% python3 -q
>>> import numpy as np
>>> from numpy import linalg as LA
>>> np.set_printoptions(precision=2, suppress=True, linewidth=120)
>>> tidy = lambda a: np.round(a, 2) + 0
>>> feats = np.load("mat.npy")
>>> feats
array([[7, 8, 0],
       [5, 4, 5],
       [8, 3, 4]])
>>> t3 = np.stack([feats, 2 * feats, feats[::-1]])
>>> tidy(LA.det(t3))
array([ 167., 1336., -167.])
>>> tidy(LA.norm(t3, axis=(1, 2)))
array([16.37, 32.74, 16.37])
>>> vec = np.array([2, -1, -2])
>>> h = np.maximum(feats @ vec, 0)
>>> np.flatnonzero(h > 1e-9)
array([0, 2])
>>> feats * (h > 1e-9)[:, None]
array([[7, 8, 0],
       [0, 0, 0],
       [8, 3, 4]])
>>> np.maximum(feats @ (3 * vec), 0)
array([18,  0, 15])
>>> np.maximum(feats @ vec, 0) - np.maximum(-feats @ vec, 0)
array([ 6, -4,  5])
>>> h
array([6, 0, 5])
>>> r0, g = feats[1], feats[0]
>>> r0 @ g
np.int64(67)
>>> r0 @ r0
np.int64(66)
>>> pr = (r0 @ g) / (r0 @ r0) * r0
>>> np.outer(r0, g)
array([[35, 40,  0],
       [28, 32,  0],
       [35, 40,  0]])
>>> LA.matrix_rank(np.outer(r0, g))
np.int64(1)
>>> print(tidy(LA.norm(r0 + g) ** 2 + LA.norm(r0 - g) ** 2))
358.0
>>> X = np.array([[-2, -1, 0, 0], [-1, -2, 0, 0], [0, 0, -2, -1], [0, 0, -1, -2]])
>>> X
array([[-2, -1,  0,  0],
       [-1, -2,  0,  0],
       [ 0,  0, -2, -1],
       [ 0,  0, -1, -2]])
>>> vec = np.array([5, 9, 5, 3])
>>> target = X @ vec
>>> target
array([-19, -23, -13, -11])
>>> tidy(LA.solve(X, -1 * target))
array([-5., -9., -5., -3.])
>>> tidy(LA.solve(X, target))
array([5., 9., 5., 3.])
>>> data = np.diag(np.array([-6, 9, 9, 4]))
>>> print(data)
[[-6  0  0  0]
 [ 0  9  0  0]
 [ 0  0  9  0]
 [ 0  0  0  4]]
>>> r0 = np.array([1, 1, 1, 1])
>>> A2 = data + np.outer(r0, np.eye(4)[0])
>>> LA.matrix_rank(A2 - data)
np.int64(1)
>>> tidy(LA.det(A2) / LA.det(data)), tidy(1 + LA.solve(data, r0)[0])
(np.float64(0.83), np.float64(0.83))
>>> rng = np.random.default_rng(82)
>>> idx = rng.permutation(4)
>>> idx
array([1, 3, 2, 0])
>>> A2 = data[idx][:, idx]
>>> np.trace(A2)
np.int64(16)
>>> np.diag(A2)
array([ 9,  4,  9, -6])
>>> tidy(LA.det(A2)), tidy(LA.det(data[idx]))
(np.float64(-1944.0), np.float64(-1944.0))
>>> np.allclose(A2, data)
False
>>> tidy(np.sort(np.abs(LA.eigvals(A2))))
array([4., 6., 9., 9.])
>>> A2 = np.array([[3, 1], [3, 2], [3, 3], [1, 0]])
>>> np.vstack([data, A2.T]).shape
(6, 4)
>>> np.einsum("ij->j", data)
array([-6,  9,  9,  4])
>>> data @ A2
array([[-18,  -6],
       [ 27,  18],
       [ 27,  27],
       [  4,   0]])
>>> A2.T @ data.T
array([[-18,  27,  27,   4],
       [ -6,  18,  27,   0]])
>>> np.einsum("ik,kj->ij", data, A2)
array([[-18,  -6],
       [ 27,  18],
       [ 27,  27],
       [  4,   0]])
